>>> import numpy as np
>>> import numpy.linalg as la
>>> np.set_printoptions(precision=1, suppress=True, linewidth=200, legacy="1.25")
>>> def tidy(a):
...     return np.round(a, 1) + 0
... 
>>> K = np.loadtxt("run6.csv", delimiter=",")
>>> K
array([[ 17. ,   3.8,   2.6,  -3. ,  14.7,  17.8, -19.9],
       [ -6.5,   7.4,  24.1,   9.2,   1.9,  14.9,   8.8],
       [ 10.2,  20.2, -20.2,  14.1, -19.4,  10.5, -13.3],
       [-17.3,  -9.4,   1.7, -17.4,  -9.6, -18.5,   5.8],
       [ -8.1,  17.5,  25.8,   5.8,  21.3,  14.5,  -7.3],
       [ 24. ,  13. ,  -9.9,  31.4,  15.2,   2.8,   4. ],
       [ -1.1,   4.6,   5.7,  -1.4,  13.7,   2.7, -14.5],
       [ 15.1,   8.5, -17.1,  -4.7,   3.4, -16.2,  -7.4],
       [  3. , -13.9, -45.6,   2.6,  -2.8,  -2.5,   1.5],
       [ 16.9,  11. ,  16.8,  -6.2,  37.8, -33. ,   4.1],
       [ -4.8,  -9.7,  16.9,   6. , -20.9,  10.1,   0.4],
       [-30.7,   5.3,  15.3, -16. , -13.5,  -2.3,   8. ],
       [-12.9,  12. ,  13.5,   4.2, -12.3,  21.1,  18.2],
       [  8.2,  13.4,   8.7,  -9.1,  18.6,  -8.8, -36.8],
       [-27.1,   0.9, -26.1, -23.5, -10. ,  34.1,   2.9],
       [ -4. ,  -2.5,  -1. ,  16.9,  -1.1, -33.8,   3.5],
       [-15.8,  -6.5,  16.7,   3.3,  33. , -14.8, -38.7],
       [ -7.8,  -0.7,   3.1,   6.9,  13.8,   4.5,   8.4],
       [ -8.3, -14.7,   9.4,  29.5,  -2.4, -16.1,  17. ],
       [ -5.5,   8.8,  -8.6,   8.4,   4.4,  11.4,   5.5],
       [ -4. ,  -1.5, -12.4,  16.8, -13.2,  29.7,   3. ],
       [  9.9, -11.6,  -9.6,   3.6, -22.7, -17.9,  -1.5],
       [ 23.8,  15.2,  14.6,   7.8, -13.5,   0.2,  -4.7],
       [ -3.9,   4.9,  14.8,  15.8, -11.7,   8.7,  -7.6],
       [ -9.8,   0.7, -10.6,  -5.7,  -0.4, -20.2,  26.8]])
>>> cent = K[[10, 12]].astype(float)
>>> for _ in range(3):
...     lab = la.norm(K[:, None] - cent, axis=-1).argmin(axis=1)
...     cent = np.array([K[lab == j].mean(axis=0) for j in range(2)])
... 
>>> lab
array([0, 1, 0, 1, 1, 0, 0, 0, 0, 0, 1, 1, 1, 0, 1, 0, 0, 1, 0, 1, 1, 0, 0, 1, 0])
>>> tidy(cent)
array([[  6.4,   2.9,  -2.8,   5.6,   5.3,  -9.2,  -5.7],
       [-11.7,   3.2,   6.2,   1.5,  -4.5,  11.7,   4.2]])
>>> np.abs(cent[1] - cent[0]).argmax()
5
